In [1]: import numpy as np

In [2]: np.set_printoptions(suppress=True, linewidth=160)

In [3]: def rd(a):
   ...:     return np.round(a, 2) + 0
   ...: 

In [4]: m1 = np.array([[1, 0, 0], [0, 0, 0], [0, 2, 0]])

In [5]: # triangular

In [6]: rng = np.random.default_rng(17)

In [7]: Y = m1 + rng.integers(-2, 3, (3, 2)) @ rng.integers(-2, 3, (2, 3))

In [8]: Y
Out[8]: 
array([[ 0, -1, -4],
       [ 0,  2,  6],
       [ 0,  2,  0]])

In [9]: np.abs(Y - m1).sum(axis=1)
Out[9]: array([6, 8, 0])

In [10]: rd(np.linalg.svd(Y - m1, compute_uv=False))
Out[10]: array([7.57, 0.88, 0.  ])

In [11]: np.linalg.matrix_rank(Y - m1, tol=1e-8)
Out[11]: np.int64(2)

In [12]: F = np.load("sample16.npy")

In [13]: rd(F)
Out[13]: 
array([[ 0.57, -0.11, -0.34,  0.34],
       [-0.11,  0.02,  0.07, -0.07],
       [-0.34,  0.07,  0.2 , -0.2 ],
       [ 0.34, -0.07, -0.2 ,  0.2 ]])

In [14]: rd(F.reshape(-1, 2))
Out[14]: 
array([[ 0.57, -0.11],
       [-0.34,  0.34],
       [-0.11,  0.02],
       [ 0.07, -0.07],
       [-0.34,  0.07],
       [ 0.2 , -0.2 ],
       [ 0.34, -0.07],
       [-0.2 ,  0.2 ]])

In [15]: blk = F.reshape(4, 2, -1)

In [16]: np.einsum("ihd,jhd->hij", blk, blk).shape
Out[16]: (2, 4, 4)

In [17]: rd(blk.sum(axis=1))
Out[17]: 
array([[ 0.23,  0.23],
       [-0.05, -0.05],
       [-0.14, -0.14],
       [ 0.14,  0.14]])

In [18]: rd(blk.transpose(1, 0, 2))
Out[18]: 
array([[[ 0.57, -0.11],
        [-0.11,  0.02],
        [-0.34,  0.07],
        [ 0.34, -0.07]],

       [[-0.34,  0.34],
        [ 0.07, -0.07],
        [ 0.2 , -0.2 ],
        [-0.2 ,  0.2 ]]])

In [19]: rd(np.swapaxes(blk, 1, 2)[1])
Out[19]: 
array([[-0.11,  0.07],
       [ 0.02, -0.07]])

In [20]: blk.shape
Out[20]: (4, 2, 2)

In [21]: z = rng.permutation(4)

In [22]: z
Out[22]: array([2, 1, 0, 3])

In [23]: Y = F[z][:, z]

In [24]: np.allclose(Y, F)
Out[24]: False

In [25]: rd(np.sort(np.abs(np.linalg.eigvals(Y))))
Out[25]: array([0., 0., 0., 1.])
